% python3 -q
>>> import numpy as np
>>> import numpy.linalg as la
>>> np.set_printoptions(precision=2, suppress=True, linewidth=200)
>>> tidy = lambda a: np.round(a, 2) + 0
>>> A = np.array([[0.67, 0.33, 0.0, 0.0, 0.0],
...     [0.0, 0.5, 0.0, 0.25, 0.25],
...     [0.0, 0.5, 0.5, 0.0, 0.0],
...     [0.0, 0.0, 0.0, 1.0, 0.0],
...     [0.0, 0.0, 0.5, 0.0, 0.5]])
>>> A
array([[0.67, 0.33, 0.  , 0.  , 0.  ],
       [0.  , 0.5 , 0.  , 0.25, 0.25],
       [0.  , 0.5 , 0.5 , 0.  , 0.  ],
       [0.  , 0.  , 0.  , 1.  , 0.  ],
       [0.  , 0.  , 0.5 , 0.  , 0.5 ]])
>>> tidy(np.sort(np.abs(la.eigvals(A)))[::-1])
array([1.  , 0.9 , 0.67, 0.46, 0.46])
>>> A.sum(axis=1)
array([1., 1., 1., 1., 1.])
>>> tidy(la.matrix_power(A, 2))
array([[0.45, 0.39, 0.  , 0.08, 0.08],
       [0.  , 0.25, 0.12, 0.38, 0.25],
       [0.  , 0.5 , 0.25, 0.12, 0.12],
       [0.  , 0.  , 0.  , 1.  , 0.  ],
       [0.  , 0.25, 0.5 , 0.  , 0.25]])
>>> p = np.eye(5)[2]
>>> for _ in range(3):
...     p = p @ A
...     print(p.round(2))
... 
[0.  0.5 0.5 0.  0. ]
[0.   0.5  0.25 0.12 0.12]
[0.   0.38 0.19 0.25 0.19]
>>> data = np.diag(np.array([7, -9, 2, 3, -5, 5, -7, -7, -3])) + -1 * np.eye(9, k=1) + -1 * np.eye(9, k=-1)
>>> data
array([[ 7., -1.,  0.,  0.,  0.,  0.,  0.,  0.,  0.],
       [-1., -9., -1.,  0.,  0.,  0.,  0.,  0.,  0.],
       [ 0., -1.,  2., -1.,  0.,  0.,  0.,  0.,  0.],
       [ 0.,  0., -1.,  3., -1.,  0.,  0.,  0.,  0.],
       [ 0.,  0.,  0., -1., -5., -1.,  0.,  0.,  0.],
       [ 0.,  0.,  0.,  0., -1.,  5., -1.,  0.,  0.],
       [ 0.,  0.,  0.,  0.,  0., -1., -7., -1.,  0.],
       [ 0.,  0.,  0.,  0.,  0.,  0., -1., -7., -1.],
       [ 0.,  0.,  0.,  0.,  0.,  0.,  0., -1., -3.]])
>>> # symmetric, so the eigenvalues are real
>>> x0 = np.array([-5, -7, 2, 8, 7, 5, -4, -4, 7])
>>> h = np.maximum(data @ x0, 0)
>>> np.maximum(data @ x0, 0) - np.maximum(-data @ x0, 0)
array([-28.,  66.,   3.,  15., -48.,  22.,  27.,  25., -17.])
>>> data.T @ h
array([ -66., -597.,  -75.,   42.,  -37.,   83., -236., -202.,  -25.])
>>> data * (h > 1e-9)[:, None]
array([[ 0., -0.,  0.,  0.,  0.,  0.,  0.,  0.,  0.],
       [-1., -9., -1.,  0.,  0.,  0.,  0.,  0.,  0.],
       [ 0., -1.,  2., -1.,  0.,  0.,  0.,  0.,  0.],
       [ 0.,  0., -1.,  3., -1.,  0.,  0.,  0.,  0.],
       [ 0.,  0.,  0., -0., -0., -0.,  0.,  0.,  0.],
       [ 0.,  0.,  0.,  0., -1.,  5., -1.,  0.,  0.],
       [ 0.,  0.,  0.,  0.,  0., -1., -7., -1.,  0.],
       [ 0.,  0.,  0.,  0.,  0.,  0., -1., -7., -1.],
       [ 0.,  0.,  0.,  0.,  0.,  0.,  0., -0., -0.]])
>>> J = np.load("data.npy")
>>> tidy(J)
array([[-0.88, -0.43, -0.15, -0.06,  0.04],
       [ 0.28, -0.27, -0.62, -0.65, -0.2 ],
       [-0.06,  0.28, -0.74,  0.6 , -0.12],
       [-0.17,  0.18,  0.2 , -0.05, -0.95],
       [-0.33,  0.79, -0.08, -0.46,  0.21]])
>>> def softmax(z):
...     e = np.exp(z - z.max(axis=-1, keepdims=True))
...     return e / e.sum(axis=-1, keepdims=True)
... 
>>> tidy(softmax(J[3]))
array([0.18, 0.26, 0.27, 0.21, 0.08])
>>> scores = J @ J.T / np.sqrt(5)
>>> tidy(softmax(scores)[3] @ J)
array([-0.23,  0.12, -0.23, -0.12, -0.28])
>>> tidy(softmax(scores))
array([[0.28, 0.18, 0.18, 0.18, 0.18],
       [0.18, 0.28, 0.18, 0.18, 0.18],
       [0.18, 0.18, 0.28, 0.18, 0.18],
       [0.18, 0.18, 0.18, 0.28, 0.18],
       [0.18, 0.18, 0.18, 0.18, 0.28]])
>>> softmax(scores).round(6).argmax(axis=1)
array([0, 1, 2, 3, 4])
>>> r0 = np.array([0, 1])
>>> np.cross(data[4, :3], data[7, :3])
array([0., 0., 0.])
>>> np.array([np.convolve(row, r0, "same") for row in data])
array([[ 0.,  7., -1.,  0.,  0.,  0.,  0.,  0.,  0.],
       [ 0., -1., -9., -1.,  0.,  0.,  0.,  0.,  0.],
       [ 0.,  0., -1.,  2., -1.,  0.,  0.,  0.,  0.],
       [ 0.,  0.,  0., -1.,  3., -1.,  0.,  0.,  0.],
       [ 0.,  0.,  0.,  0., -1., -5., -1.,  0.,  0.],
       [ 0.,  0.,  0.,  0.,  0., -1.,  5., -1.,  0.],
       [ 0.,  0.,  0.,  0.,  0.,  0., -1., -7., -1.],
       [ 0.,  0.,  0.,  0.,  0.,  0.,  0., -1., -7.],
       [ 0.,  0.,  0.,  0.,  0.,  0.,  0.,  0., -1.]])
>>> q, _ = la.qr(np.array([[-0.9, -1.0],
...     [0.8, 1.8],
...     [-0.6, -2.1],
...     [-2.3, 0.5],
...     [-0.5, 0.6],
...     [1.8, -1.8],
...     [1.6, -0.8]]))
>>> X = q @ q.T
>>> tidy(X)
array([[ 0.17, -0.23,  0.24,  0.15, -0.01,  0.01, -0.06],
       [-0.23,  0.35, -0.37, -0.13,  0.05, -0.12,  0.02],
       [ 0.24, -0.37,  0.41,  0.09, -0.07,  0.17,  0.02],
       [ 0.15, -0.13,  0.09,  0.4 ,  0.09, -0.32, -0.28],
       [-0.01,  0.05, -0.07,  0.09,  0.04, -0.13, -0.08],
       [ 0.01, -0.12,  0.17, -0.32, -0.13,  0.42,  0.28],
       [-0.06,  0.02,  0.02, -0.28, -0.08,  0.28,  0.22]])
>>> # applying it twice changes nothing
>>> tidy(la.norm(X, 2) / la.norm(X))
np.float64(0.71)
>>> np.argsort(-la.norm(X, axis=0).round(6), kind="stable")[:3]
array([5, 2, 3])
>>> [round(float(x), 2) for x in la.svd(X, compute_uv=False)[:3]]
[1.0, 1.0, 0.0]
